$ python3 -q
>>> import numpy as np
>>> import numpy.linalg as la
>>> np.set_printoptions(suppress=True, linewidth=200)
>>> E = np.loadtxt("dump.csv", delimiter=",")
>>> E.round(2) + 0
array([[ 0.98,  0.03, -0.08,  0.05, -0.09],
       [ 0.03,  0.04,  0.15,  0.  , -0.13],
       [-0.08,  0.15,  0.64,  0.23, -0.38],
       [ 0.05,  0.  ,  0.23,  0.84,  0.28],
       [-0.09, -0.13, -0.38,  0.28,  0.5 ]])
>>> U, sv, vt = la.svd(E)
>>> np.argmax(sv[:-1] / (sv[1:] + 1e-6)) + 1
np.int64(3)
>>> other = U[:, :3] @ np.diag(sv[:3]) @ vt[:3]
>>> round(np.abs(E - other).max(), 2)
np.float64(0.0)
>>> round(la.norm(E - other, 2), 2), round(sv[3], 2)
(np.float64(0.0), np.float64(0.0))
>>> def softmax(z):
...     e = np.exp(z - z.max(axis=-1, keepdims=True))
...     return e / e.sum(axis=-1, keepdims=True)
... 
>>> np.round(softmax(E).sum(axis=1), 2)
array([1., 1., 1., 1., 1.])
>>> np.round(softmax(E[2] + -1), 2)
array([0.16, 0.2 , 0.32, 0.21, 0.12])
>>> np.round(softmax(10 * E[2]), 2) + 0
array([0.  , 0.01, 0.97, 0.02, 0.  ])
>>> np.round(softmax(E[2]), 2)
array([0.16, 0.2 , 0.32, 0.21, 0.12])
>>> S = E @ E.T / np.sqrt(5)
>>> np.round(softmax(S)[2] @ E, 2) + 0
array([0.16, 0.03, 0.16, 0.29, 0.  ])
>>> np.round(softmax(S), 2)
array([[0.28, 0.18, 0.17, 0.19, 0.17],
       [0.2 , 0.2 , 0.21, 0.2 , 0.19],
       [0.18, 0.2 , 0.25, 0.21, 0.16],
       [0.18, 0.17, 0.19, 0.25, 0.2 ],
       [0.19, 0.18, 0.16, 0.22, 0.24]])
>>> np.round(softmax(S + np.triu(np.full(S.shape, -np.inf), 1)), 2)
array([[1.  , 0.  , 0.  , 0.  , 0.  ],
       [0.5 , 0.5 , 0.  , 0.  , 0.  ],
       [0.29, 0.32, 0.4 , 0.  , 0.  ],
       [0.22, 0.22, 0.24, 0.32, 0.  ],
       [0.19, 0.18, 0.16, 0.22, 0.24]])
